$ python -q
>>> import numpy as np
>>> np.set_printoptions(suppress=True, linewidth=200)
>>> W0 = np.load("layer9.npy")
>>> W0
array([[ 1, -3,  1, -3],
       [ 2, -1,  2, -1],
       [ 1, -3,  1, -3],
       [ 2, -1,  2, -1]])
>>> # column 2 repeats column 0
>>> cov = W0.T @ W0
>>> np.round(np.linalg.svd(W0, compute_uv=False) ** 2, 2) + 0
array([52.36,  7.64,  0.  ,  0.  ])
>>> np.round(np.linalg.eigvalsh(cov)[::-1], 2) + 0
array([52.36,  7.64,  0.  ,  0.  ])
>>> np.linalg.matrix_rank(cov)
np.int64(2)
>>> np.allclose(cov, cov.T)
True
>>> proj = np.triu(np.array([[2, -3, 4, 0], [-8, -9, -2, 5], [1, -4, -7, 9], [5, -5, -3, 1]]), 1) + np.eye(4)
>>> M2 = proj @ W0 @ np.linalg.inv(proj)
>>> np.linalg.matrix_rank(M2)
np.int64(2)
>>> M2
array([[  -1.,  -15.,  -27.,  306.],
       [  10.,   30.,   30., -420.],
       [  19.,   45.,   33., -534.],
       [   2.,    5.,    4.,  -62.]])
>>> np.trace(M2), np.trace(W0)
(np.float64(0.0), np.int64(0))
>>> np.round(np.poly(M2), 2) + 0
array([ 1.,  0., 20.,  0.,  0.])
>>> np.allclose(M2[:-1].T @ np.linalg.lstsq(M2[:-1].T, M2[-1])[0], M2[-1])
True
>>> round(np.trace(np.linalg.pinv(M2) @ M2), 2)
np.float64(2.0)
>>> np.unique(M2.round(6), axis=0).shape
(4, 4)
>>> rng = np.random.default_rng(61625)
>>> z = rng.permutation(4)
>>> z
array([3, 2, 0, 1])
>>> M2 = W0[z][:, z]
>>> M2
array([[-1,  2,  2, -1],
       [-3,  1,  1, -3],
       [-3,  1,  1, -3],
       [-1,  2,  2, -1]])
>>> np.trace(M2)
np.int64(0)
>>> np.diag(M2)
array([-1,  1,  1, -1])
>>> np.round(np.sort(np.abs(np.linalg.eigvals(M2))), 2) + 0
array([0.  , 0.  , 4.47, 4.47])
>>> np.round(np.linalg.det(M2), 2), round(np.linalg.det(W0[z]), 2)
(np.float64(0.0), np.float64(0.0))
>>> np.allclose(M2, W0)
False
>>> left, sig, VT = np.linalg.svd(W0)
>>> V = VT[:(sig > 1e-8).sum()]
>>> x = W0[2] + -2 * W0[0] + rng.integers(2) * np.eye(4)[0]
>>> x
array([ 0.,  3., -1.,  3.])
>>> np.round(np.diag(V.T @ V), 2)
array([0.5, 0.5, 0.5, 0.5])
>>> round(float(np.linalg.norm(x - V.T @ V @ x)), 2)
0.71
>>> E = np.load("dump.npy")
>>> E
array([[ 3,  3,  3,  3,  3,  3,  3,  3],
       [ 3,  6,  6,  6,  6,  6,  6,  6],
       [ 3,  6,  9,  9,  9,  9,  9,  9],
       [ 3,  6,  9, 12, 12, 12, 12, 12],
       [ 3,  6,  9, 12, 15, 15, 15, 15],
       [ 3,  6,  9, 12, 15, 18, 18, 18],
       [ 3,  6,  9, 12, 15, 18, 21, 21],
       [ 3,  6,  9, 12, 15, 18, 21, 24]])
>>> # symmetric
>>> z = rng.permutation(8)
>>> M2 = E[:, z] * rng.choice([-1, 1], 8)
>>> M2
array([[  3,   3,  -3,   3,  -3,   3,   3,  -3],
       [  6,   3,  -6,   6,  -6,   6,   6,  -6],
       [  9,   3,  -6,   9,  -9,   9,   9,  -9],
       [ 12,   3,  -6,   9, -12,  12,  12, -12],
       [ 15,   3,  -6,   9, -15,  12,  15, -15],
       [ 18,   3,  -6,   9, -15,  12,  18, -18],
       [ 21,   3,  -6,   9, -15,  12,  18, -21],
       [ 21,   3,  -6,   9, -15,  12,  18, -24]])
>>> left, _, VT = np.linalg.svd(E.T @ M2)
>>> np.round(left @ VT, 2) + 0
array([[ 0.,  1.,  0.,  0.,  0.,  0.,  0.,  0.],
       [ 0.,  0., -1.,  0.,  0.,  0.,  0.,  0.],
       [ 0.,  0.,  0.,  1.,  0.,  0.,  0.,  0.],
       [ 0.,  0.,  0.,  0.,  0.,  1.,  0.,  0.],
       [ 0.,  0.,  0.,  0., -1.,  0.,  0.,  0.],
       [ 0.,  0.,  0.,  0.,  0.,  0.,  1.,  0.],
       [ 1.,  0.,  0.,  0.,  0.,  0.,  0.,  0.],
       [ 0.,  0.,  0.,  0.,  0.,  0.,  0., -1.]])
>>> np.round(np.linalg.lstsq(E, M2)[0], 2) + 0
array([[ 0.,  1.,  0.,  0.,  0.,  0.,  0.,  0.],
       [ 0.,  0., -1.,  0.,  0.,  0.,  0.,  0.],
       [ 0.,  0.,  0.,  1.,  0.,  0.,  0.,  0.],
       [ 0.,  0.,  0.,  0.,  0.,  1.,  0.,  0.],
       [ 0.,  0.,  0.,  0., -1.,  0.,  0.,  0.],
       [ 0.,  0.,  0.,  0.,  0.,  0.,  1.,  0.],
       [ 1.,  0.,  0.,  0.,  0.,  0.,  0.,  0.],
       [ 0.,  0.,  0.,  0.,  0.,  0.,  0., -1.]])
